>>> import numpy as np
>>> np.set_printoptions(suppress=True, linewidth=120)
>>> data = np.loadtxt("mat.csv", delimiter=",")
>>> data
array([[ -1.3,   0.9,   2.4,  -0.4,   0.3,  -0.2,   0.9,   0. ,  -0.7,   1.7],
       [  0. ,   1.1,  -0.3,  -0.1,  -1.3,  -0.2,   0.3,  -0.7,  -1.4,   1. ],
       [  1.7,   2.6,   0.6,   0. ,  -0.3,  -1.4,   1.2,   0.5,   0.3,  -2.7],
       [  1.3,   0.1,   0.6,   0.4,  -0.7,   0.2,  -0.6,   2.3,  -1.8,  -1.7],
       [ -0.2,  -0.3,   0.2,  -1.2,  -0.1,   0.9,   1.7,  -0.3,   0.1,   0.7],
       [  2.7,   0.3,   0. ,   0.7,   0.4,   1. ,   0.5,  -0.7,  -0.3,   1.2],
       [ -0.5,  -1.2,  -0.4,   1.7,  -0.9,   1.1,   1.5,  -0.1,  -0.4,   0.5],
       [ -1.3,  -1.6,   1. ,  -0.3,  -2.1,   1.2,   0.6,  -0.2,   0.9,   1.6],
       [ -0.1,   2.1,  -0.1,  -1.5,   1.5,  -1.5,  -1.2,   0.4,   0. ,   1.9],
       [  0.6,   0.2,  -2.3,   1. ,   0.4,   1. ,  -0.7,  -0.8,  -0.7,   0.2],
       [ -0.5,  -0.3,   0.3,  -1.1,   0.6,  -0.3,  -0.4,  -1.1,  -0.6,  -0.9],
       [  1.2,   0. ,  -2. ,  -0.2,  -0.2,   0.7,   0.1,   0.5,   1.9,  -0.6],
       [ -2. ,   1.3,   0.2,  -0.4,   0.1,   0.4,  -0.5,   1.3,   1. ,   0. ],
       [  0.6,   0.7,  -1.4,   1.2,  -1.4,   0.6,   1.8,  -0.4,  -0.8,   0.2],
       [  0.3,  -0.9,   0.1,  -0.8,  -0.2,   0.5,  -0.8,  -0.1,  -1. ,   1.4],
       [  1.6,  -0.7,  -1.4,   0.2,   1.9,   1.3,   1. ,   1.3,   0.3,  -1.2],
       [ -1.9,  -0.3,  -1.6,   1.3,   0.3,   1. ,  -0.1,  -0.8,  -0.1,   1.3],
       [  1. ,   1.1,  -0.4,  -0.5,   0.9,  -1. ,   0.3,   0.4,   0.3,   1.3],
       [ -0.6,  -0.1,   1.5,   0.9,  -0.4,   0.7,   1.7,   1.2,   0.1,   1.7],
       [  1.8,  -0.3,  -1.6,   0.6,  -0.2,  -1.2,  -0.9,   0.1,   0.2,  -1.8],
       [ -0.8,   0.4,   0.1,   1.6,   0.1,   0.9,  -2.1,  -0.4,  -0.3,   0.2],
       [ -0.7,   0.4,   0.3,  -1.4,  -0.3,   0.2,   1.1,   1.1,   0.4,   2.9],
       [ -0.4,   1. ,   0.5,   0.4,   0.3,   0.7,  -0.1,   0.1,  -1.3,  -0.2],
       [  0. ,  -2.1,  -0.2,  -0.3,   0.5,  -1.1,   1.9,  -0.4,  -0.8,   0. ],
       [  0.7,   1.1,   0.1,   0. ,   0.9,  -1.9,   0.3,  -0.7,  -0.8,  -0.8],
       [  0.2,   0.2,   0.4,   0.2,   0.2,   0.7,   1.5,  -1.4,  -0.1,   1.1],
       [ -0.4,  -1.4,   1.2,   1.4,   0.6,  -0.6,   1.7,  -1.9,  -1.8,  -0.6],
       [ -0.9,  -0.5,  -0.6,  -1.8,   0.6,  -1.3,   2.4,  -0.2,   0.2,   0.3],
       [  2. ,  -1.4,  -0.7,   0.5,  -0.5,  -1.1,   1.1,   0.1,  -0.1,   0.2],
       [  0.5,  -0.2,  -0.7,   0.4,   0.2,  -0.5,  -1.7,   1.5,  -0.9,   0.1],
       [  0.3,   0.1,   0.1,   2.4,   1. ,  -0.8,  -1.3,   0.4,  -1. ,  -0.7],
       [ -0.6,  -0.2,   0.3,   1.4,   0. ,   0.5,   1. ,  -1.6,   0.4,  -0.7],
       [ -1.4,  -1.1,  -0.1,  -0.3,   1.1,   1. ,  -1.5,   0.2,   0.7,   1.3],
       [ -1.5,  -0.5,   1.7,   0.5,   0.1,  -1.9,   0.2,   0.1,   0.4,  -0.7],
       [ -0.4,   0.5,  -1.9,   0.4,  -0.3,   0.6,   0.8,  -0.4,  -1.5,  -1.1],
       [  0.7,  -0.4,   0.1,  -0.8,   0.8,   0.2,   0.8,   0.4,  -0.9,   0.6],
       [  0. ,   0.7,  -1.5,  -0.2,   0.8,   1.9,   0.7,   1.2,  -0.3,  -1.8],
       [  1.7,  -0.9,   0.2,   0. ,   1.8,  -1.1,   1.5,   1. ,  -0.7,  -0.6],
       [ -0.6,  -0.8,  -0.4,   0.5,   1.3,  -1.2,   0.8,   0.9,  -0.9,   0.6],
       [  0.2,   0.8,   2. ,   0.6,   0.9,   0.9,  -0.2,   0.7,  -0.4,  -0.6],
       [  0.3,  -1.1,   1.2,  -0.5,   1.5,  -1.1,   0.4,   0.7,   0.2,   0.3],
       [  0.3,  -0.1,   0.9,   0. ,  -1.1,  -0.9,  -0.4,  -1.1,  -1.5,  -3.8],
       [  1.1,  -1.3,   0.2,  -0.6,   0.5,  -0.2,   0.1,  -1.4,   0.5,   0.1],
       [  1.9,   0.7,  -0.8,  -0.3,   0. ,   0.3,   0.4,   0. ,   0.5,  -0.5],
       [  0. ,   4. ,   4. ,  -4. ,  -4. , -16. ,  14. ,  20. ,  18. ,  14. ]])
>>> gram = data.T @ data
>>> print(np.round(np.linalg.eigvalsh(gram)[::-1], 2))
[1480.86   90.     62.84   59.18   42.65   35.22   34.19   28.74   26.67   20.08]
>>> np.linalg.matrix_rank(gram)
np.int64(10)
>>> np.round(np.diag(gram), 2)
array([ 53.46,  57.48,  64.  ,  51.76,  48.62, 298.04, 249.98, 435.11, 354.73, 267.26])
>>> J = np.loadtxt("arr.csv", delimiter=",")
>>> J
array([[ 0., 17.,  7.,  0.,  9.,  9.,  0.,  3.],
       [ 1.,  5., 13.,  0.,  0.,  1., 15.,  0.],
       [ 0., 17.,  7.,  0.,  9.,  9.,  0.,  3.],
       [ 2.,  1.,  0.,  0.,  1.,  1.,  1.,  1.],
       [ 4.,  0.,  0., 10.,  0.,  0.,  0.,  7.],
       [ 0., 17.,  7.,  0.,  9.,  9.,  0.,  3.],
       [ 0., 17.,  7.,  0.,  9.,  9.,  0.,  3.],
       [ 2.,  0.,  8.,  1.,  0.,  0., 12.,  0.],
       [ 3.,  0.,  3.,  7.,  0.,  0.,  9.,  0.],
       [ 0., 23.,  4.,  0., 15., 13.,  0., 11.],
       [ 1.,  7.,  0.,  0.,  7.,  5.,  0.,  9.],
       [ 2.,  1.,  0.,  0.,  1.,  1.,  1.,  1.],
       [ 0., 18.,  0.,  0., 14., 11.,  0., 14.],
       [ 0., 11., 10.,  0.,  3.,  5.,  7.,  0.],
       [ 2.,  3.,  0.,  0., 11.,  5.,  0., 23.],
       [ 1.,  7.,  0.,  0.,  7.,  5.,  0.,  9.],
       [ 0., 17.,  7.,  0.,  9.,  9.,  0.,  3.],
       [ 2.,  0.,  8.,  1.,  0.,  0., 12.,  0.],
       [ 2.,  0.,  8.,  1.,  0.,  0., 12.,  0.]])
>>> Xs = (J - J.mean(axis=0)) / J.std(axis=0)
>>> np.argwhere(np.abs(Xs) > 2)
array([[ 1,  2],
       [ 1,  6],
       [ 4,  0],
       [ 4,  3],
       [ 8,  3],
       [14,  7]])
>>> c = np.linalg.lstsq(np.delete(Xs, 1, axis=1), Xs[:, 1])[0]
>>> np.round(1 - np.var(Xs[:, 1] - np.delete(Xs, 1, axis=1) @ c), 2)
np.float64(1.0)
>>> np.abs(c).argmax()
np.int64(4)
>>> Xs = J - J.mean(axis=0)
>>> Uu, sigma, Vt = np.linalg.svd(Xs, full_matrices=False)
>>> np.linalg.matrix_rank(Xs)
np.int64(8)
>>> print(np.abs(Vt[0]).argmax())
1
>>> np.round(np.abs(Vt[-1]), 2) + 0
array([0.23, 0.21, 0.  , 0.04, 0.39, 0.86, 0.03, 0.04])
>>> np.searchsorted(np.cumsum(sigma ** 2) / (sigma ** 2).sum(), 0.9) + 1
np.int64(3)
>>> np.round(Xs.mean(axis=0), 2) + 0
array([0., 0., 0., 0., 0., 0., 0., 0.])
>>> np.round(Vt[0] * np.sign(Vt[0, np.abs(Vt[0]).argmax()]), 2)
array([-0.08,  0.65, -0.07, -0.09,  0.44,  0.38, -0.36,  0.3 ])
>>> print(sigma.round(2))
[48.65 30.25 17.03  9.97  6.12  2.48  0.85  0.42]
>>> labels = J[:, 7] > np.median(J[:, 7])
>>> f = J[labels].mean(axis=0) - J[~labels].mean(axis=0)
>>> print(((J - J.mean(axis=0)) @ f > 0).astype(int))
[1 0 1 0 1 1 1 0 0 1 1 0 1 0 1 1 1 0 0]
>>> labels.astype(int)
array([0, 0, 0, 0, 1, 0, 0, 0, 0, 1, 1, 0, 1, 0, 1, 1, 0, 0, 0])
>>> X = np.load("layer19.npy")
>>> print(X)
[[1 0 0 0 0 0 0 0 0 0 0]
 [0 3 0 0 0 0 0 0 0 0 0]
 [1 2 0 0 0 0 0 0 0 0 0]
 [3 2 1 3 0 0 0 0 0 0 0]
 [3 3 1 1 3 0 0 0 0 0 0]
 [2 1 0 1 0 1 0 0 0 0 0]
 [2 3 0 3 0 0 0 0 0 0 0]
 [1 0 0 1 2 1 2 0 0 0 0]
 [3 2 0 1 2 3 0 0 2 0 0]
 [2 0 3 0 2 0 0 3 2 3 0]
 [2 3 2 2 1 3 1 2 0 3 2]]
>>> vec = np.array([-2, 1, 3, 1, 1, 2, 2, -3, 2, 2, -2])
>>> X @ np.eye(11)[8]
array([0., 0., 0., 0., 0., 0., 0., 0., 2., 2., 0.])
>>> X * vec
array([[-2,  0,  0,  0,  0,  0,  0,  0,  0,  0,  0],
       [ 0,  3,  0,  0,  0,  0,  0,  0,  0,  0,  0],
       [-2,  2,  0,  0,  0,  0,  0,  0,  0,  0,  0],
       [-6,  2,  3,  3,  0,  0,  0,  0,  0,  0,  0],
       [-6,  3,  3,  1,  3,  0,  0,  0,  0,  0,  0],
       [-4,  1,  0,  1,  0,  2,  0,  0,  0,  0,  0],
       [-4,  3,  0,  3,  0,  0,  0,  0,  0,  0,  0],
       [-2,  0,  0,  1,  2,  2,  4,  0,  0,  0,  0],
       [-6,  2,  0,  1,  2,  6,  0,  0,  4,  0,  0],
       [-4,  0,  9,  0,  2,  0,  0, -9,  4,  6,  0],
       [-4,  3,  6,  2,  1,  6,  2, -6,  0,  6, -4]])
>>> X @ np.ones(11)
array([ 1.,  3.,  3.,  9., 11.,  5.,  8.,  7., 13., 15., 21.])
>>> print(np.linalg.norm(X @ vec) <= np.linalg.norm(X, 2) * np.linalg.norm(vec) + 1e-9)
True
>>> X @ (2 * vec)
array([-4,  6,  0,  4,  8,  0,  4, 14, 18, 16, 24])
>>> print((X * vec).sum(axis=1))
[-2  3  0  2  4  0  2  7  9  8 12]
>>> X @ vec
array([-2,  3,  0,  2,  4,  0,  2,  7,  9,  8, 12])
>>> np.einsum("ij,j->i", X, vec)
array([-2,  3,  0,  2,  4,  0,  2,  7,  9,  8, 12])
>>> (X @ vec).argmax()
np.int64(10)
>>> np.abs(np.diag(np.linalg.qr(X)[1])) > 1e-9
array([ True,  True,  True,  True,  True,  True,  True,  True,  True,  True, False])
>>> np.linalg.lstsq(X[:-1].T, X[-1])[2]
np.int32(9)
>>> print(np.round(X @ np.linalg.pinv(X) @ X, 2) + 0)
[[1. 0. 0. 0. 0. 0. 0. 0. 0. 0. 0.]
 [0. 3. 0. 0. 0. 0. 0. 0. 0. 0. 0.]
 [1. 2. 0. 0. 0. 0. 0. 0. 0. 0. 0.]
 [3. 2. 1. 3. 0. 0. 0. 0. 0. 0. 0.]
 [3. 3. 1. 1. 3. 0. 0. 0. 0. 0. 0.]
 [2. 1. 0. 1. 0. 1. 0. 0. 0. 0. 0.]
 [2. 3. 0. 3. 0. 0. 0. 0. 0. 0. 0.]
 [1. 0. 0. 1. 2. 1. 2. 0. 0. 0. 0.]
 [3. 2. 0. 1. 2. 3. 0. 0. 2. 0. 0.]
 [2. 0. 3. 0. 2. 0. 0. 3. 2. 3. 0.]
 [2. 3. 2. 2. 1. 3. 1. 2. 0. 3. 2.]]
>>> np.unique(X.round(6), axis=0).shape
(11, 11)
>>> print(np.allclose(X[:-1].T @ np.linalg.lstsq(X[:-1].T, X[-1])[0], X[-1]))
False
>>> M2 = X[0, 0] * X[1:] - np.outer(X[1:, 0], X[0])
>>> print(M2)
[[0 3 0 0 0 0 0 0 0 0 0]
 [0 2 0 0 0 0 0 0 0 0 0]
 [0 2 1 3 0 0 0 0 0 0 0]
 [0 3 1 1 3 0 0 0 0 0 0]
 [0 1 0 1 0 1 0 0 0 0 0]
 [0 3 0 3 0 0 0 0 0 0 0]
 [0 0 0 1 2 1 2 0 0 0 0]
 [0 2 0 1 2 3 0 0 2 0 0]
 [0 0 3 0 2 0 0 3 2 3 0]
 [0 3 2 2 1 3 1 2 0 3 2]]
>>> np.flatnonzero(~M2.round(6).any(axis=1))
array([], dtype=int64)
>>> print(np.linalg.matrix_rank(M2), np.linalg.matrix_rank(X))
9 10
>>> rng = np.random.default_rng(769)
>>> labels = rng.permutation(11)
>>> labels
array([ 7,  6,  0,  4,  2,  5,  3,  8, 10,  9,  1])
>>> M2 = X[labels][:, labels]
>>> M2
array([[0, 2, 1, 2, 0, 1, 1, 0, 0, 0, 0],
       [0, 0, 2, 0, 0, 0, 3, 0, 0, 0, 3],
       [0, 0, 1, 0, 0, 0, 0, 0, 0, 0, 0],
       [0, 0, 3, 3, 1, 0, 1, 0, 0, 0, 3],
       [0, 0, 1, 0, 0, 0, 0, 0, 0, 0, 2],
       [0, 0, 2, 0, 0, 1, 1, 0, 0, 0, 1],
       [0, 0, 3, 0, 1, 0, 3, 0, 0, 0, 2],
       [0, 0, 3, 2, 0, 3, 1, 2, 0, 0, 2],
       [2, 1, 2, 1, 2, 3, 2, 0, 2, 3, 3],
       [3, 0, 2, 2, 3, 0, 0, 2, 0, 3, 0],
       [0, 0, 0, 0, 0, 0, 0, 0, 0, 0, 3]])
>>> M2 = np.array([[5, 7, 4, 2, 5, 4, 4],
...     [1, 3, 9, 2, 5, 8, 4],
...     [6, 9, 1, 7, 6, 2, 0],
...     [1, 7, 7, 5, 6, 9, 5],
...     [7, 6, 0, 0, 3, 6, 7],
...     [5, 3, 6, 7, 9, 3, 0],
...     [6, 2, 4, 1, 6, 0, 5]])
>>> M2[-1] = M2[0]
>>> arr = M2 + 0.3 * np.eye(7)
>>> arr
array([[5.3, 7. , 4. , 2. , 5. , 4. , 4. ],
       [1. , 3.3, 9. , 2. , 5. , 8. , 4. ],
       [6. , 9. , 1.3, 7. , 6. , 2. , 0. ],
       [1. , 7. , 7. , 5.3, 6. , 9. , 5. ],
       [7. , 6. , 0. , 0. , 3.3, 6. , 7. ],
       [5. , 3. , 6. , 7. , 9. , 3.3, 0. ],
       [5. , 7. , 4. , 2. , 5. , 4. , 4.3]])
>>> vec = np.array([2, 2, 2, 1, 1, -1, -3])
>>> a = np.maximum(arr @ vec, 0)
>>> arr * (a > 1e-9)[:, None]
array([[5.3, 7. , 4. , 2. , 5. , 4. , 4. ],
       [1. , 3.3, 9. , 2. , 5. , 8. , 4. ],
       [6. , 9. , 1.3, 7. , 6. , 2. , 0. ],
       [1. , 7. , 7. , 5.3, 6. , 9. , 5. ],
       [7. , 6. , 0. , 0. , 3.3, 6. , 7. ],
       [5. , 3. , 6. , 7. , 9. , 3.3, 0. ],
       [5. , 7. , 4. , 2. , 5. , 4. , 4.3]])
>>> np.round(np.maximum(arr @ vec, 0) - np.maximum(-arr @ vec, 0), 2)
array([23.6, 13.6, 43.6, 17.3,  2.3, 40.7, 22.1])
>>> f = np.array([-7, 5])
>>> print(np.round(np.correlate(arr[2], arr[4], "full"), 2))
[ 42.    99.    82.9   86.5   88.29 109.1  127.8   77.4   51.1   85.    54.    14.     0.  ]
>>> np.round(np.array([np.convolve(row, f, "same") for row in arr]), 2)
array([[-37.1, -22.5,   7. ,   6. , -25. ,  -3. ,  -8. ],
       [ -7. , -18.1, -46.5,  31. , -25. , -31. ,  12. ],
       [-42. , -33. ,  35.9, -42.5,  -7. ,  16. ,  10. ],
       [ -7. , -44. , -14. ,  -2.1, -15.5, -33. ,  10. ],
       [-49. ,  -7. ,  30. ,   0. , -23.1, -25.5, -19. ],
       [-35. ,   4. , -27. , -19. , -28. ,  21.9,  16.5],
       [-35. , -24. ,   7. ,   6. , -25. ,  -3. , -10.1]])
>>> np.convolve(arr[2], f)
array([-42. , -33. ,  35.9, -42.5,  -7. ,  16. ,  10. ,   0. ])
